In [1]: import numpy as np

In [2]: np.set_printoptions(suppress=True, linewidth=100)

In [3]: rng = np.random.default_rng(24)

In [4]: feats = np.eye(3, dtype=int)[rng.permutation(3)] * np.array([4, 2, -4])

In [5]: feats
Out[5]: 
array([[ 0,  2,  0],
       [ 0,  0, -4],
       [ 4,  0,  0]])

In [6]: x = np.array([-1, 2, 2])

In [7]: rhs = feats @ x

In [8]: rhs
Out[8]: array([ 4, -8, -4])

In [9]: np.round(np.linalg.solve(feats.T, feats[1]), 4)
Out[9]: array([0., 1., 0.])

In [10]: feats.T @ feats
Out[10]: 
array([[16,  0,  0],
       [ 0,  4,  0],
       [ 0,  0, 16]])

In [11]: np.round(np.linalg.norm(feats, axis=0), 4)
Out[11]: array([4., 2., 4.])

In [12]: feats[:, 1] @ feats[:, 0]
Out[12]: np.int64(0)

In [13]: Q, V = np.linalg.qr(feats[:, :1])[0], np.linalg.qr(feats[:, 1:])[0]

In [14]: s = np.linalg.svd(Q.T @ V, compute_uv=False)

In [15]: np.round(np.linalg.norm(Q @ Q.T - V @ V.T, 2), 4)
Out[15]: np.float64(1.0)

In [16]: s
Out[16]: array([0.])

In [17]: np.degrees(np.arccos(s.clip(0, 1)))
Out[17]: array([90.])

In [18]: Q, r_ = np.linalg.qr(feats)

In [19]: r_
Out[19]: 
array([[-4.,  0.,  0.],
       [ 0., -2.,  0.],
       [ 0.,  0., -4.]])

In [20]: Q.shape, r_.shape
Out[20]: ((3, 3), (3, 3))

In [21]: Q @ r_
Out[21]: 
array([[ 0.,  2.,  0.],
       [ 0.,  0., -4.],
       [ 4.,  0.,  0.]])

In [22]: abs(r_[0, 0]), round(float(np.linalg.norm(feats[:, 0])), 4)
Out[22]: (np.float64(4.0), 4.0)

In [23]: np.round(np.linalg.eigvals(feats), 4)
Out[23]: array([-3.1748+0.j    ,  1.5874+2.7495j,  1.5874-2.7495j])

In [24]: np.kron(np.eye(2, dtype=int), feats)
Out[24]: 
array([[ 0,  2,  0,  0,  0,  0],
       [ 0,  0, -4,  0,  0,  0],
       [ 4,  0,  0,  0,  0,  0],
       [ 0,  0,  0,  0,  2,  0],
       [ 0,  0,  0,  0,  0, -4],
       [ 0,  0,  0,  4,  0,  0]])

In [25]: np.round(np.linalg.eigvals(feats).sum().real, 4)
Out[25]: np.float64(0.0)

In [26]: round(float(np.linalg.det(2 * feats)), 4), round(float(np.linalg.det(feats)), 4)
Out[26]: (-256.0, -32.0)

In [27]: np.round(np.linalg.det(feats.T), 4)
Out[27]: np.float64(-32.0)

In [28]: np.einsum("ij,ji->", feats, feats)
Out[28]: np.int64(0)

In [29]: np.round(np.poly(feats), 4) + 0
Out[29]: array([ 1.,  0.,  0., 32.])

In [30]: X = np.loadtxt("arr.csv", delimiter=",")

In [31]: X.round(4)
Out[31]: 
array([[ 0.7759,  0.243 ,  0.5822],
       [ 0.5643,  0.1454, -0.8127],
       [ 0.2821, -0.9591,  0.0243]])

In [32]: np.round(X[:, 1] @ X[:, 0], 4)
Out[32]: np.float64(-0.0)

In [33]: np.round(X @ X.T, 4) + 0
Out[33]: 
array([[1., 0., 0.],
       [0., 1., 0.],
       [0., 0., 1.]])

In [34]: np.round(np.linalg.pinv(X), 4)
Out[34]: 
array([[ 0.7759,  0.5643,  0.2821],
       [ 0.243 ,  0.1454, -0.9591],
       [ 0.5822, -0.8127,  0.0243]])

In [35]: np.round(X.T @ X, 4) + 0
Out[35]: 
array([[1., 0., 0.],
       [0., 1., 0.],
       [0., 0., 1.]])

In [36]: hat = np.triu(np.array([[2, -2, 1], [2, 2, 2], [-2, 2, 2]]), 1) + np.eye(3)

In [37]: A2 = hat @ X @ np.linalg.inv(hat)

In [38]: np.round(np.trace(A2), 4), round(np.trace(X), 4)
Out[38]: (np.float64(0.9456), np.float64(0.9456))

In [39]: np.round(hat @ X - X @ hat, 4)
Out[39]: 
array([[-0.8464,  0.3018,  0.3878],
       [ 0.5643, -0.7896, -0.8066],
       [ 0.    ,  0.5643,  1.636 ]])

In [40]: np.linalg.matrix_rank(A2)
Out[40]: np.int64(3)

In [41]: round(np.linalg.det(A2), 4)
Out[41]: np.float64(-1.0)

In [42]: A2.round(4)
Out[42]: 
array([[-0.0705, -1.148 ,  4.5984],
       [ 1.1286,  0.4844, -2.8615],
       [ 0.2821, -0.3948,  0.5317]])

In [43]: np.round(np.linalg.det(X), 4)
Out[43]: np.float64(-1.0)

In [44]: np.allclose(X, X.T)
Out[44]: False

In [45]: round(np.trace(X), 4)
Out[45]: np.float64(0.9456)

In [46]: np.round((X - X.T) / 2, 4)
Out[46]: 
array([[ 0.    , -0.1607,  0.15  ],
       [ 0.1607,  0.    ,  0.0732],
       [-0.15  , -0.0732,  0.    ]])

In [47]: np.round(np.sort(np.abs(np.linalg.eigvals(X))), 4)
Out[47]: array([1., 1., 1.])

In [48]: x = np.array([5, -4, -2])

In [49]: round(np.linalg.det(X), 4)
Out[49]: np.float64(-1.0)

In [50]: np.round(X.T @ (X @ x), 4)
Out[50]: array([ 5., -4., -2.])

In [51]: np.round(np.abs(np.linalg.eigvals(X)), 4)
Out[51]: array([1., 1., 1.])

In [52]: A2 = np.array([[0, 5, -2], [1, 1, -5]])

In [53]: basis = np.kron(A2, X)

In [54]: basis.shape
Out[54]: (6, 9)

In [55]: data = np.load("out0.npy")

In [56]: data
Out[56]: 
array([[-3,  3,  3],
       [ 3, -3,  3],
       [ 3,  3, -3]])

In [57]: hat = np.triu(np.array([[3, -3, 1], [0, -1, 1], [3, 1, -3]]), 1) + np.eye(3)

In [58]: A2 = hat @ data @ np.linalg.inv(hat)

In [59]: round(np.linalg.det(A2), 4)
Out[59]: np.float64(108.0)

In [60]: vals, V = np.linalg.eig(data)

In [61]: round(np.prod(vals), 4)
Out[61]: np.float64(108.0)

In [62]: idx = rng.permutation(3)

In [63]: idx
Out[63]: array([0, 2, 1])

In [64]: A2 = data[idx][:, idx]

In [65]: np.round(np.linalg.det(A2), 4), round(float(np.linalg.det(data[idx])), 4)
Out[65]: (np.float64(108.0), -108.0)

In [66]: A2
Out[66]: 
array([[-3,  3,  3],
       [ 3, -3,  3],
       [ 3,  3, -3]])

In [67]: np.round(np.linalg.det(2 * X), 4), round(np.linalg.det(X), 4)
Out[67]: (np.float64(-8.0), np.float64(-1.0))

In [68]: np.round(np.kron(np.eye(2, dtype=int), X), 4)
Out[68]: 
array([[ 0.7759,  0.243 ,  0.5822,  0.    ,  0.    ,  0.    ],
       [ 0.5643,  0.1454, -0.8127,  0.    ,  0.    , -0.    ],
       [ 0.2821, -0.9591,  0.0243,  0.    , -0.    ,  0.    ],
       [ 0.    ,  0.    ,  0.    ,  0.7759,  0.243 ,  0.5822],
       [ 0.    ,  0.    , -0.    ,  0.5643,  0.1454, -0.8127],
       [ 0.    , -0.    ,  0.    ,  0.2821, -0.9591,  0.0243]])

In [69]: np.round(np.linalg.det(X.T), 4)
Out[69]: np.float64(-1.0)

In [70]: round(np.linalg.eigvals(X).sum().real, 4)
Out[70]: np.float64(0.9456)

In [71]: round(float(np.linalg.det(X[::-1])), 4)
Out[71]: 1.0

In [72]: np.round(np.poly(X), 4)
Out[72]: array([ 1.    , -0.9456, -0.9456,  1.    ])

In [73]: basis = np.array([[0, 3, 2], [4, 0, 3], [3, 3, 0]])

In [74]: arr = (rng.random((23, 3)) < 0.25) @ basis

In [75]: arr
Out[75]: 
array([[0, 0, 0],
       [0, 3, 2],
       [0, 0, 0],
       [0, 3, 2],
       [0, 3, 2],
       [0, 3, 2],
       [3, 3, 0],
       [3, 3, 0],
       [0, 0, 0],
       [0, 0, 0],
       [3, 3, 0],
       [4, 3, 5],
       [3, 6, 2],
       [3, 3, 0],
       [0, 0, 0],
       [7, 3, 3],
       [0, 0, 0],
       [3, 3, 0],
       [3, 3, 0],
       [0, 0, 0],
       [0, 0, 0],
       [0, 0, 0],
       [4, 0, 3]])

In [76]: idx = arr[:, 2] > np.median(arr[:, 2])

In [77]: r0 = arr[idx].mean(axis=0) - arr[~idx].mean(axis=0)

In [78]: round((((arr - arr.mean(axis=0)) @ r0 > 0) == idx).mean(), 4)
Out[78]: np.float64(0.7391)

In [79]: A2 = np.array([[2, 4], [7, 9], [1, 7]])

In [80]: np.einsum("ij->j", arr)
Out[80]: array([36, 42, 21])

In [81]: np.einsum("ij,ij->i", arr, arr)
Out[81]: array([ 0, 13,  0, 13, 13, 13, 18, 18,  0,  0, 18, 50, 49, 18,  0, 67,  0, 18, 18,  0,  0,  0, 25])

In [82]: arr @ A2
Out[82]: 
array([[ 0,  0],
       [23, 41],
       [ 0,  0],
       [23, 41],
       [23, 41],
       [23, 41],
       [27, 39],
       [27, 39],
       [ 0,  0],
       [ 0,  0],
       [27, 39],
       [34, 78],
       [50, 80],
       [27, 39],
       [ 0,  0],
       [38, 76],
       [ 0,  0],
       [27, 39],
       [27, 39],
       [ 0,  0],
       [ 0,  0],
       [ 0,  0],
       [11, 37]])

In [83]: np.einsum("ik,kj->ij", arr, A2)
Out[83]: 
array([[ 0,  0],
       [23, 41],
       [ 0,  0],
       [23, 41],
       [23, 41],
       [23, 41],
       [27, 39],
       [27, 39],
       [ 0,  0],
       [ 0,  0],
       [27, 39],
       [34, 78],
       [50, 80],
       [27, 39],
       [ 0,  0],
       [38, 76],
       [ 0,  0],
       [27, 39],
       [27, 39],
       [ 0,  0],
       [ 0,  0],
       [ 0,  0],
       [11, 37]])

In [84]: F = np.load("run15.npy")

In [85]: F
Out[85]: 
array([[ 1,  3,  2,  3],
       [-1,  1,  0,  1],
       [-1,  1,  0,  1],
       [-2,  0, -1,  0]])

In [86]: W1 = np.array([[-2, 2, -8, 4], [2, 2, 1, -4], [9, -3, 8, 5], [-1, 2, -6, 2]])

In [87]: coef = np.array([-2, -1, 0, -1])

In [88]: hid = np.maximum(F @ W1 + coef, 0)

In [89]: np.linalg.matrix_rank(hid)
Out[89]: np.int64(3)

In [90]: (hid > 0).astype(int)
Out[90]: 
array([[1, 1, 0, 1],
       [1, 1, 1, 0],
       [1, 1, 1, 0],
       [0, 0, 1, 0]])

In [91]: basis = np.array([[2, 0, -1], [-3, 1, 0], [2, 0, -3], [3, -2, -2]])

In [92]: W1 @ basis
Out[92]: 
array([[-14,  -6,  18],
       [-12,  10,   3],
       [ 58, -13, -43],
       [-14,  -2,  15]])

In [93]: (hid @ basis).round(6).argmax(axis=1)
Out[93]: array([0, 0, 0, 0])

In [94]: U, s, vt = np.linalg.svd(F)

In [95]: V = vt[:(s > 1e-8).sum()]

In [96]: x = F[0] + -2 * F[2] + rng.integers(2) * np.eye(4)[3]

In [97]: x
Out[97]: array([3., 1., 2., 2.])

In [98]: np.round(np.diag(V.T @ V), 4)
Out[98]: array([0.8182, 0.4545, 0.2727, 0.4545])

In [99]: round(np.linalg.norm(x - V.T @ V @ x), 4)
Out[99]: np.float64(0.7385)

In [100]: np.linalg.matrix_rank(np.vstack([F, x]))
Out[100]: np.int64(3)

In [101]: rank = np.linalg.matrix_rank(F)

In [102]: rank
Out[102]: np.int64(2)

In [103]: null = np.linalg.svd(F)[2][rank:].T

In [104]: [int(np.linalg.matrix_rank(np.delete(F, i, axis=0))) for i in range(4)]
Out[104]: [2, 2, 2, 2]

In [105]: np.round(F @ null, 4) + 0
Out[105]: 
array([[0., 0.],
       [0., 0.],
       [0., 0.],
       [0., 0.]])
